>>> import numpy as np
>>> from numpy import linalg as LA
>>> np.set_printoptions(precision=3, suppress=True, linewidth=140)
>>> W0 = np.loadtxt("w.csv", delimiter=",")
>>> W0
array([[6., 1., 1., 1., 1., 1.],
       [1., 6., 1., 1., 1., 1.],
       [1., 1., 6., 1., 1., 1.],
       [1., 1., 1., 6., 1., 1.],
       [1., 1., 1., 1., 6., 1.],
       [1., 1., 1., 1., 1., 6.]])
>>> vals, vecs = LA.eigh(W0)
>>> vec = np.array([0, 3, -1, 2, 2, -2])
>>> print(LA.eigvalsh(W0[1:, 1:]))
[ 5.  5.  5.  5. 10.]
>>> def softmax(z):
...     e = np.exp(z - z.max(axis=-1, keepdims=True))
...     return e / e.sum(axis=-1, keepdims=True)
... 
>>> np.round(softmax(10 * W0[1]), 3) + 0
array([0., 1., 0., 0., 0., 0.])
>>> softmax(W0[1] + 3)
array([0.007, 0.967, 0.007, 0.007, 0.007, 0.007])
>>> scores = W0 @ W0.T / np.sqrt(6)
>>> print(softmax(scores).round(6).argmax(axis=1))
[0 1 2 3 4 5]
>>> np.round(softmax(scores), 3) + 0
array([[1., 0., 0., 0., 0., 0.],
       [0., 1., 0., 0., 0., 0.],
       [0., 0., 1., 0., 0., 0.],
       [0., 0., 0., 1., 0., 0.],
       [0., 0., 0., 0., 1., 0.],
       [0., 0., 0., 0., 0., 1.]])
>>> F = np.loadtxt("sample17.csv", delimiter=",")
>>> F
array([[ 0.004, -0.513, -0.974,  0.017, -0.098, -0.067,  1.16 ,  0.018,  0.001, -0.042, -0.021,  0.003],
       [ 0.009, -0.149, -6.578,  0.01 ,  1.214,  0.036, -1.161, -0.001,  0.   ,  0.094,  0.43 , -0.027],
       [ 0.001, -0.438,  2.008, -0.001,  0.816,  0.013, -2.338, -0.007,  0.   , -0.115,  0.024, -0.002],
       [ 0.008,  0.438,  0.326,  0.003, -1.036, -0.078,  2.474, -0.021,  0.   , -0.019,  0.033,  0.012],
       [-0.001, -0.262,  1.629,  0.012,  0.232, -0.071, -0.267, -0.012, -0.002,  0.047,  0.106, -0.01 ],
       [-0.001,  0.354, -0.714,  0.007,  0.126, -0.038, -2.949,  0.01 ,  0.   , -0.127, -0.332,  0.003],
       [ 0.008, -0.063, -1.021,  0.01 ,  1.061, -0.036,  0.932,  0.004, -0.001,  0.018, -0.157,  0.012],
       [ 0.003, -0.031,  2.074, -0.005, -0.161,  0.003, -0.671, -0.02 ,  0.001,  0.066,  0.032,  0.021],
       [ 0.002,  0.504, -3.627,  0.006, -0.892, -0.034, -0.372,  0.003,  0.   , -0.005, -0.022,  0.002],
       [ 0.003, -0.151, -0.691,  0.004,  0.955, -0.014, -2.513, -0.01 ,  0.001, -0.084, -0.353, -0.011],
       [ 0.002,  0.079, -0.13 ,  0.006,  0.143,  0.037,  0.855, -0.005, -0.001, -0.067,  0.334,  0.008],
       [ 0.   , -0.353,  0.948,  0.   , -0.26 , -0.025, -0.184, -0.006,  0.003, -0.079, -0.259,  0.009],
       [ 0.   ,  0.231, -1.647, -0.001, -0.328, -0.106,  2.407, -0.009,  0.003, -0.041, -0.077,  0.033],
       [ 0.   ,  0.231,  0.278, -0.003, -0.385,  0.067, -1.812,  0.01 ,  0.002, -0.024, -0.076, -0.028],
       [-0.001, -0.665,  0.903, -0.006,  0.314,  0.014,  0.961,  0.013, -0.002,  0.072, -0.021,  0.049],
       [-0.006,  0.637,  1.169,  0.015,  1.651, -0.064,  0.385,  0.005,  0.002,  0.055,  0.005,  0.037],
       [-0.002, -0.001, -1.868, -0.001,  0.941,  0.022, -1.01 ,  0.009,  0.003,  0.002, -0.005, -0.015],
       [-0.002,  0.326,  3.976, -0.008,  1.206, -0.052,  0.714, -0.001, -0.001, -0.102,  0.2  ,  0.016],
       [ 0.002, -0.053, -4.231,  0.002, -0.823, -0.034,  0.673, -0.002, -0.001,  0.016, -0.135,  0.03 ],
       [ 0.004, -0.135,  1.996,  0.001, -0.585,  0.034, -0.588, -0.012,  0.001,  0.044, -0.123, -0.005],
       [ 0.002,  0.064, -0.55 , -0.01 ,  0.722, -0.055, -0.752, -0.014,  0.001,  0.118,  0.241, -0.029],
       [ 0.003,  0.444, -1.203, -0.006,  0.097,  0.014,  0.398,  0.01 ,  0.001,  0.041,  0.162,  0.001],
       [ 0.001, -0.023, -1.481, -0.006,  0.182,  0.023, -1.584,  0.008,  0.002, -0.121,  0.214,  0.03 ],
       [ 0.003,  0.188,  4.68 , -0.007,  0.824, -0.027, -1.262,  0.002,  0.001,  0.1  ,  0.221, -0.021],
       [ 0.003, -0.321,  2.773,  0.008, -1.237, -0.016, -2.232, -0.008, -0.002, -0.063,  0.094, -0.016],
       [ 0.   , -0.096,  3.365,  0.007, -1.246,  0.014, -1.841,  0.004,  0.001,  0.056, -0.132, -0.006],
       [ 0.   , -0.334, -1.529,  0.01 ,  0.683, -0.027,  0.274,  0.011,  0.   ,  0.068,  0.235, -0.01 ],
       [-0.001, -0.242,  2.992,  0.002, -0.984,  0.048, -0.654,  0.017,  0.002,  0.048,  0.159,  0.046],
       [-0.001,  0.866, -1.352, -0.013, -1.437,  0.076, -0.948,  0.018, -0.001,  0.058,  0.322, -0.011],
       [-0.002,  0.211, -4.405, -0.007,  0.255,  0.014, -1.655, -0.008,  0.   ,  0.014, -0.36 ,  0.026],
       [-0.004, -0.514,  4.08 , -0.009, -0.302, -0.031, -0.651,  0.011,  0.003,  0.023, -0.639, -0.019],
       [ 0.   ,  0.159,  4.274,  0.003,  1.028, -0.03 , -1.086, -0.012,  0.   , -0.038,  0.054,  0.034],
       [ 0.001,  0.124, -4.249,  0.012,  0.418, -0.068,  0.896,  0.01 , -0.002, -0.121,  0.027,  0.006],
       [-0.004,  0.193,  0.615,  0.006, -0.809,  0.109,  1.326,  0.027,  0.   ,  0.08 , -0.165, -0.026]])
>>> np.round(softmax(10 * F[33]), 3) + 0
array([0.   , 0.   , 0.001, 0.   , 0.   , 0.   , 0.999, 0.   , 0.   , 0.   , 0.   , 0.   ])
>>> scores = F @ F.T / np.sqrt(12)
>>> softmax(scores).round(6).argmax(axis=1)
array([32,  1, 23,  3, 23,  5,  1, 23,  1,  1, 12, 30, 32, 24, 17, 17,  1, 23,  1, 23,  1,  1,  1, 23, 25, 23,  1, 23,  1,  1, 23, 23,  1,
        3])
>>> A2 = np.array([[0, 2, 2], [1, 2, 0], [2, 1, 1]])
>>> A = np.block([[np.zeros((3, 3)), A2], [A2.T, np.zeros((3, 3))]])
>>> A
array([[0., 0., 0., 0., 2., 2.],
       [0., 0., 0., 1., 2., 0.],
       [0., 0., 0., 2., 1., 1.],
       [0., 1., 2., 0., 0., 0.],
       [2., 2., 1., 0., 0., 0.],
       [2., 0., 1., 0., 0., 0.]])
>>> A2 = np.array([[2, 1, 3], [1, 1, 1], [1, 3, 2], [3, 2, 1], [2, 0, 1], [0, 2, 1]])
>>> print(np.einsum("ij->j", A))
[4. 3. 4. 3. 5. 3.]
>>> LA.matrix_rank(A @ A2)
np.int64(3)
>>> LA.matrix_rank(np.vstack([A, A2.T]))
np.int64(6)
>>> np.einsum("ik,kj->ij", A, A2)
array([[ 4.,  4.,  4.],
       [ 7.,  2.,  3.],
       [ 8.,  6.,  4.],
       [ 3.,  7.,  5.],
       [ 7.,  7., 10.],
       [ 5.,  5.,  8.]])
>>> r0 = np.array([-2, 3, -3, -1, -5, 4])
>>> A2 = A + np.outer(r0, np.eye(6)[5])
>>> A2
array([[ 0.,  0.,  0.,  0.,  2.,  0.],
       [ 0.,  0.,  0.,  1.,  2.,  3.],
       [ 0.,  0.,  0.,  2.,  1., -2.],
       [ 0.,  1.,  2.,  0.,  0., -1.],
       [ 2.,  2.,  1.,  0.,  0., -5.],
       [ 2.,  0.,  1.,  0.,  0.,  4.]])
>>> LA.matrix_rank(LA.inv(A2) - LA.inv(A), tol=1e-8)
np.int64(1)
>>> K = np.load("x.npy")
>>> K
array([[2.3, 3. , 7. , 9. , 5. , 8. , 9. , 6. ],
       [6. , 7.3, 7. , 5. , 9. , 1. , 9. , 9. ],
       [8. , 5. , 1.3, 0. , 5. , 7. , 2. , 3. ],
       [9. , 4. , 8. , 1.3, 3. , 4. , 5. , 6. ],
       [7. , 5. , 9. , 7. , 4.3, 9. , 7. , 3. ],
       [1. , 6. , 9. , 2. , 7. , 5.3, 6. , 9. ],
       [9. , 1. , 9. , 8. , 7. , 7. , 5.3, 5. ],
       [2. , 3. , 7. , 9. , 5. , 8. , 9. , 6.3]])
>>> A2 = K / np.sqrt((K ** 2).mean(axis=1, keepdims=True))
>>> LA.matrix_rank(K - K.mean(axis=1, keepdims=True))
np.int64(7)
>>> A2[2]
array([1.697, 1.061, 0.276, 0.   , 1.061, 1.485, 0.424, 0.637])
